$ python3 -q
>>> import numpy as np
>>> import numpy.linalg as la
>>> np.set_printoptions(precision=2, suppress=True, linewidth=140)
>>> m1 = np.load("block13.npy")
>>> m1
array([[-1.,  4.,  4.],
       [ 1., -3., -1.],
       [-1.,  6.,  4.]])
>>> r0 = np.array([3, 1, 2])
>>> Y = m1 + np.outer(r0, np.eye(3)[0])
>>> print(la.matrix_rank(la.inv(Y) - la.inv(m1), tol=1e-8))
1
>>> Y
array([[ 2.,  4.,  4.],
       [ 2., -3., -1.],
       [ 1.,  6.,  4.]])
>>> la.matrix_rank(Y - m1)
np.int64(1)
>>> round(la.det(Y) / la.det(m1), 2), np.round(1 + la.solve(m1, r0)[0], 2)
(np.float64(2.0), np.float64(2.0))
>>> G = m1.T @ m1
>>> np.trace(G), (m1 ** 2).sum()
(np.float64(97.0), np.float64(97.0))
>>> (m1 @ m1.T).shape
(3, 3)
>>> la.eigvalsh(G)[::-1]
array([94.94,  1.86,  0.2 ])
>>> np.allclose(G, G.T)
True
>>> rng = np.random.default_rng(78036)
>>> lab = rng.permutation(3)
>>> Y = m1[:, lab] * rng.choice([-1, 1], 3)
>>> Y
array([[-1.,  4., -4.],
       [ 1., -1.,  3.],
       [-1.,  4., -6.]])
>>> U, _, VT = la.svd(m1.T @ Y)
>>> lab
array([0, 2, 1])
>>> X = np.array([[2, 0, 2], [0, 12, -4], [2, -4, 6]])
>>> vec = np.ones(3)
>>> for _ in range(4):
...     vec = X @ vec
...     vec /= la.norm(vec)
...     print(round(vec @ X @ vec, 2))
... 
7.33
11.62
13.66
14.01
>>> round(la.eigvalsh(X)[-1], 2)
np.float64(14.07)
>>> vec
array([-0.04,  0.92, -0.4 ])
>>> print(np.allclose(X, X.T))
True
>>> print(X @ X)
[[  8  -8  16]
 [ -8 160 -72]
 [ 16 -72  56]]
>>> np.allclose(X @ X.T, X.T @ X)
True
>>> np.round(np.abs(la.eigvals(X)).max(), 2)
np.float64(14.07)
>>> round(float(la.det(X)), 2)
64.0
>>> Y = X / np.sqrt((X ** 2).mean(axis=1, keepdims=True))
>>> X - X.mean(axis=1, keepdims=True)
array([[ 0.67, -1.33,  0.67],
       [-2.67,  9.33, -6.67],
       [ 0.67, -5.33,  4.67]])
>>> print(la.matrix_rank(Y) == la.matrix_rank(X))
True
>>> J = np.loadtxt("run3.csv", delimiter=",")
>>> J
array([[  5.97, -15.14,  -2.81,  -5.86,   2.93],
       [  2.45,  -4.48,  -2.22,  -4.21,   4.2 ],
       [ -0.2 ,   0.18,   0.03,  -0.04,   0.02],
       [  2.7 ,  -8.08,  -0.93,  -2.36,  -0.38]])
>>> Y = J / la.norm(J, axis=1, keepdims=True)
>>> G = Y @ Y.T
>>> (np.abs(G) > 0.9).astype(int)
array([[1, 0, 0, 1],
       [0, 1, 0, 0],
       [0, 0, 1, 0],
       [1, 0, 0, 1]])
>>> (G - 2 * np.eye(4)).round(6).argmax(axis=1)
array([3, 0, 1, 0])
>>> la.norm(Y, axis=1)
array([1., 1., 1., 1.])
>>> np.argwhere(np.triu(np.abs(G) > 0.95, 1))
array([[0, 3]])
>>> E = np.loadtxt("w.csv", delimiter=",")
>>> E
array([[-0.19,  0.  , -1.4 , -0.6 ],
       [-1.04,  0.6 , -0.6 ,  0.6 ],
       [-0.71,  1.  , -0.5 , -0.1 ],
       [-0.38,  0.8 , -0.2 , -1.1 ],
       [ 0.41, -0.2 ,  0.5 ,  0.8 ],
       [-1.55,  0.9 , -0.9 ,  0.2 ],
       [ 2.59, -2.2 , -0.5 ,  0.6 ],
       [ 0.03,  0.  ,  0.3 ,  0.7 ],
       [ 0.76, -0.9 , -0.3 ,  2.2 ],
       [-0.11,  0.1 ,  0.9 ,  1.4 ],
       [-0.15,  0.1 ,  0.2 ,  0.3 ],
       [ 0.27,  0.4 ,  0.2 , -0.7 ],
       [ 0.05, -0.2 , -0.7 ,  0.  ],
       [-0.49,  0.9 , -0.4 ,  0.7 ],
       [-0.05,  0.2 ,  0.8 ,  1.4 ],
       [ 0.28, -0.5 ,  1.4 ,  1.3 ],
       [-0.87,  1.1 , -2.  , -1.1 ],
       [-0.15,  0.7 , -0.8 ,  1.  ],
       [-0.76,  0.8 , -0.9 ,  0.7 ],
       [ 0.56, -0.6 , -0.2 ,  1.8 ],
       [-0.59,  0.7 ,  1.3 , -0.6 ],
       [-0.22,  0.1 , -0.1 ,  0.  ],
       [-0.21,  0.4 , -1.3 , -0.1 ],
       [ 0.25, -0.2 , -1.5 ,  0.9 ],
       [-0.36,  0.8 ,  0.5 ,  0.4 ],
       [ 0.04,  0.2 , -0.9 ,  0.1 ],
       [-1.95,  2.2 , -1.1 , -1.3 ],
       [-0.21,  0.1 , -1.2 , -0.3 ],
       [-0.21, -0.6 , -1.  , -2.1 ]])
>>> P = E @ la.solve(E.T @ E, E.T)
>>> np.allclose(P @ P, P)
True
>>> la.matrix_rank(np.eye(29) - P)
np.int64(25)
>>> np.trace(P)
np.float64(4.0)
>>> print(np.diag(P))
[0.1  0.16 0.07 0.11 0.04 0.27 0.46 0.02 0.22 0.11 0.01 0.17 0.03 0.11 0.1  0.14 0.21 0.18 0.11 0.14 0.14 0.01 0.08 0.16 0.1  0.06 0.27
 0.06 0.37]
>>> d = la.norm(E[:, None] - E[None], axis=-1)
>>> la.matrix_rank(d ** 2)
np.int64(6)
>>> print(np.flatnonzero(d[26] < d.mean() / 2))
[26]
>>> d[:5, :5]
array([[0.  , 1.78, 1.53, 1.54, 2.44],
       [1.78, 0.  , 0.88, 1.88, 2.  ],
       [1.53, 0.88, 0.  , 1.11, 2.12],
       [1.54, 1.88, 1.11, 0.  , 2.39],
       [2.44, 2.  , 2.12, 2.39, 0.  ]])
>>> d[26].round(6).argsort(kind="stable")[:4]
array([26, 16,  5,  2])
>>> M = np.loadtxt("arr.csv", delimiter=",")
>>> M
array([[ -1.,   2.,  -3.],
       [  2.,   3.,  -2.],
       [  1.,   3.,  -2.],
       [ -1.,   1.,  -1.],
       [  1.,   2.,  -4.],
       [ -2.,   1.,  -5.],
       [ -5.,  -1.,  -4.],
       [ -3.,   2.,  -6.],
       [ -3.,   4.,  -6.],
       [ -2.,   6.,  -9.],
       [  0.,   5., -11.],
       [  2.,   2.,  -8.],
       [  3.,   5.,  -6.],
       [  6.,   2.,  -5.],
       [  8.,   2.,  -4.],
       [  5.,   5.,  -1.],
       [  8.,   5.,   2.],
       [  7.,   7.,  -1.],
       [ 10.,  10.,   1.],
       [ 13.,  13.,   1.],
       [ 16.,  13.,   1.],
       [ 16.,  15.,  -1.],
       [ 18.,  18.,  -3.]])
>>> G = np.cov(M, rowvar=False)
>>> print(G.shape)
(3, 3)
>>> np.round(np.corrcoef(M[:, 0], M[:, 2])[0, 1], 2)
np.float64(0.57)
>>> G
array([[44.95, 29.32, 13.02],
       [29.32, 25.17,  6.66],
       [13.02,  6.66, 11.42]])
>>> la.eigvalsh(G)[::-1]
array([69.6 ,  8.79,  3.15])
>>> np.argwhere(np.triu(np.abs(np.corrcoef(M.T)) > 0.8, 1))
array([[0, 1]])
>>> np.argsort(-M.std(axis=0).round(6), kind="stable")
array([0, 1, 2])
>>> P = M @ la.solve(M.T @ M, M.T)
>>> np.allclose(P @ P, P)
True
>>> data = np.array([[5, 5, -4, 2, -2],
...     [5, 11, 1, 5, -1],
...     [-4, 1, 14, 2, -3],
...     [2, 5, 2, 6, -1],
...     [-2, -1, -3, -1, 6]])
>>> print(data)
[[ 5  5 -4  2 -2]
 [ 5 11  1  5 -1]
 [-4  1 14  2 -3]
 [ 2  5  2  6 -1]
 [-2 -1 -3 -1  6]]
>>> w, vecs = la.eigh(data)
>>> vec = np.array([-3, 2, 3, 0, 1])
>>> vec @ data @ vec
np.int64(235)
>>> print(vecs * np.maximum(w, 0) @ vecs.T)
[[ 5.  5. -4.  2. -2.]
 [ 5. 11.  1.  5. -1.]
 [-4.  1. 14.  2. -3.]
 [ 2.  5.  2.  6. -1.]
 [-2. -1. -3. -1.  6.]]
>>> r0 = np.array([1, 1, 2, 0, 3])
>>> Y = data + np.outer(r0, np.eye(5)[0])
>>> la.matrix_rank(Y - data)
np.int64(1)
>>> round(la.det(Y) / la.det(data), 2), round(float(1 + la.solve(data, r0)[0]), 2)
(np.float64(21.17), 21.17)
>>> la.matrix_rank(la.inv(Y) - la.inv(data), tol=1e-8)
np.int64(1)
>>> Y
array([[ 6.,  5., -4.,  2., -2.],
       [ 6., 11.,  1.,  5., -1.],
       [-2.,  1., 14.,  2., -3.],
       [ 2.,  5.,  2.,  6., -1.],
       [ 1., -1., -3., -1.,  6.]])
>>> mat = np.eye(4, dtype=int)[rng.permutation(4)] * np.array([1, 3, 5, 0])
>>> mat
array([[0, 3, 0, 0],
       [0, 0, 5, 0],
       [1, 0, 0, 0],
       [0, 0, 0, 0]])
>>> # splits into 2 blocks
>>> lab = rng.permutation(4)
>>> lab
array([3, 2, 0, 1])
>>> Y = mat[lab][:, lab]
>>> print(Y)
[[0 0 0 0]
 [0 0 1 0]
 [0 0 0 3]
 [0 5 0 0]]
>>> print(np.trace(Y))
0
>>> np.sort(np.abs(la.eigvals(Y)))
array([0.  , 2.47, 2.47, 2.47])
>>> feats = np.loadtxt("m.csv", delimiter=",")
>>> feats
array([[ 0.59, -0.41,  0.27],
       [-0.41,  0.59,  0.27],
       [ 0.27,  0.27,  0.82]])
>>> lab = rng.permutation(3)
>>> lab
array([2, 1, 0])
>>> Y = feats[lab][:, lab]
>>> Y
array([[ 0.82,  0.27,  0.27],
       [ 0.27,  0.59, -0.41],
       [ 0.27, -0.41,  0.59]])
>>> np.round(np.sort(np.abs(la.eigvals(Y))), 2) + 0
array([0., 1., 1.])
>>> print(np.diag(Y))
[0.82 0.59 0.59]
>>> np.round(la.det(Y), 2), np.round(la.det(feats[lab]), 2)
(np.float64(0.0), np.float64(-0.0))
>>> w, vecs = la.eigh(Y)
>>> print(np.round(vecs.T @ vecs, 2) + 0)
[[1. 0. 0.]
 [0. 1. 0.]
 [0. 0. 1.]]
>>> (w > 1e-8).sum(), (w < -1e-8).sum()
(np.int64(2), np.int64(0))
>>> w, vecs = la.eigh(feats)
>>> np.round(vecs.T @ feats @ vecs, 2) + 0
array([[0., 0., 0.],
       [0., 1., 0.],
       [0., 0., 1.]])
>>> w.sum(), np.trace(feats)
(np.float64(2.0), np.float64(2.0))
>>> (w > 1e-8).sum(), (w < -1e-8).sum()
(np.int64(2), np.int64(0))
>>> print(w.round(2) + 0)
[0. 1. 1.]
>>> np.unique(w.round(6) + 0, return_counts=True)[1]
array([1, 2])
>>> print(vecs @ np.diag(w) @ vecs.T)
[[ 0.59 -0.41  0.27]
 [-0.41  0.59  0.27]
 [ 0.27  0.27  0.82]]
>>> r = la.matrix_rank(feats)
>>> r
np.int64(2)
>>> ns = la.svd(feats)[2][r:].T
>>> print([int(la.matrix_rank(feats[:i])) for i in range(1, len(feats) + 1)])
[1, 2, 2]
>>> ns @ ns.T
array([[ 0.41,  0.41, -0.27],
       [ 0.41,  0.41, -0.27],
       [-0.27, -0.27,  0.18]])
>>> print([int(la.matrix_rank(np.delete(feats, i, axis=0))) for i in range(3)])
[2, 2, 2]
>>> np.allclose(feats @ ns, 0)
True
